% ipython --no-banner

In [1]: import numpy as np

In [2]: np.set_printoptions(suppress=True, linewidth=120)

In [3]: arr = np.array([[0.9, -0.1, -0.9],
   ...:     [-0.8, -1.2, 1.3],
   ...:     [0.4, 1.4, 1.9],
   ...:     [1.1, -0.4, 0.5],
   ...:     [0.2, -1.8, 0.2],
   ...:     [-1.6, -0.8, -1.3],
   ...:     [-1.4, 0.7, -0.6],
   ...:     [-2.3, 0.1, -1.2],
   ...:     [-0.3, -0.1, 1.7],
   ...:     [0.6, 1.4, -0.1],
   ...:     [-0.8, 0.3, -1.5],
   ...:     [-0.4, -0.2, -0.1],
   ...:     [-1.1, 1.5, 1.7],
   ...:     [-0.1, 0.2, 0.3],
   ...:     [-1.4, 1.5, -0.4],
   ...:     [1.0, 0.1, -0.1],
   ...:     [0.8, 1.0, -1.9],
   ...:     [0.3, 0.4, -1.4],
   ...:     [2.5, -0.5, -0.3],
   ...:     [0.5, -1.0, -0.3],
   ...:     [-0.2, -2.9, -2.3],
   ...:     [0.9, 0.7, 0.5]])

In [4]: rng = np.random.default_rng(77)

In [5]: arr[:, 1] = 3 * arr[:, 2] + 0.3 * rng.normal(size=22)

In [6]: arr.round(1)
Out[6]: 
array([[ 0.9, -2.6, -0.9],
       [-0.8,  3.7,  1.3],
       [ 0.4,  6.5,  1.9],
       [ 1.1,  1. ,  0.5],
       [ 0.2,  0.8,  0.2],
       [-1.6, -3.9, -1.3],
       [-1.4, -1.9, -0.6],
       [-2.3, -3.3, -1.2],
       [-0.3,  4.6,  1.7],
       [ 0.6, -0.6, -0.1],
       [-0.8, -4.5, -1.5],
       [-0.4,  0.2, -0.1],
       [-1.1,  5.1,  1.7],
       [-0.1,  1.2,  0.3],
       [-1.4, -1.8, -0.4],
       [ 1. , -0.7, -0.1],
       [ 0.8, -5.4, -1.9],
       [ 0.3, -4.4, -1.4],
       [ 2.5, -0.9, -0.3],
       [ 0.5, -0.7, -0.3],
       [-0.2, -7.6, -2.3],
       [ 0.9,  1.1,  0.5]])

In [7]: # column 1 is much longer than the rest

In [8]: d = np.linalg.norm(arr[:, None] - arr[None], axis=-1)

In [9]: d[:5, :5].round(1)
Out[9]: 
array([[0. , 6.9, 9.5, 3.9, 3.6],
       [6.9, 0. , 3.1, 3.4, 3.3],
       [9.5, 3.1, 0. , 5.7, 5.9],
       [3.9, 3.4, 5.7, 0. , 1. ],
       [3.6, 3.3, 5.9, 1. , 0. ]])

In [10]: (d + 1e9 * np.eye(22)).round(6).argmin(axis=1)
Out[10]: array([17,  8, 12, 21, 13,  7, 14,  5, 12, 19,  5,  4,  8,  4,  6,  9, 17, 10, 15,  9, 16,  3])

In [11]: u = np.array([2, -2, 1])

In [12]: A = np.outer(rng.normal(size=17), u) + 0.1 * rng.normal(size=(17, 3))

In [13]: A.round(1) + 0
Out[13]: 
array([[-0.4,  0.3, -0.1],
       [-3.2,  2.9, -1.6],
       [-1.4,  1.4, -0.8],
       [-0.2,  0.2,  0. ],
       [-1.3,  1.4, -0.6],
       [-0.4,  0.5, -0.3],
       [ 0. , -0.1,  0.1],
       [ 2.6, -2.7,  1.3],
       [ 3.5, -3.2,  1.7],
       [-0.7,  0.8, -0.4],
       [-1.6,  1.7, -0.9],
       [ 1.7, -1.8,  0.9],
       [ 1. , -0.9,  0.6],
       [ 0.5, -0.5,  0.4],
       [-1.8,  1.8, -0.9],
       [ 1.3, -1.2,  0.7],
       [ 1.6, -1.8,  0.8]])

In [14]: proj = A @ np.linalg.solve(A.T @ A, A.T)

In [15]: np.round(np.diag(proj), 1) + 0
Out[15]: array([0.1, 0.3, 0.2, 0. , 0.2, 0.2, 0.1, 0.2, 0.5, 0. , 0.1, 0.1, 0.3, 0.2, 0.1, 0.2, 0.3])

In [16]: np.round(np.linalg.eigvalsh(proj), 1) + 0
Out[16]: array([0., 0., 0., 0., 0., 0., 0., 0., 0., 0., 0., 0., 0., 0., 1., 1., 1.])

In [17]: round(np.trace(proj), 1)
Out[17]: np.float64(3.0)
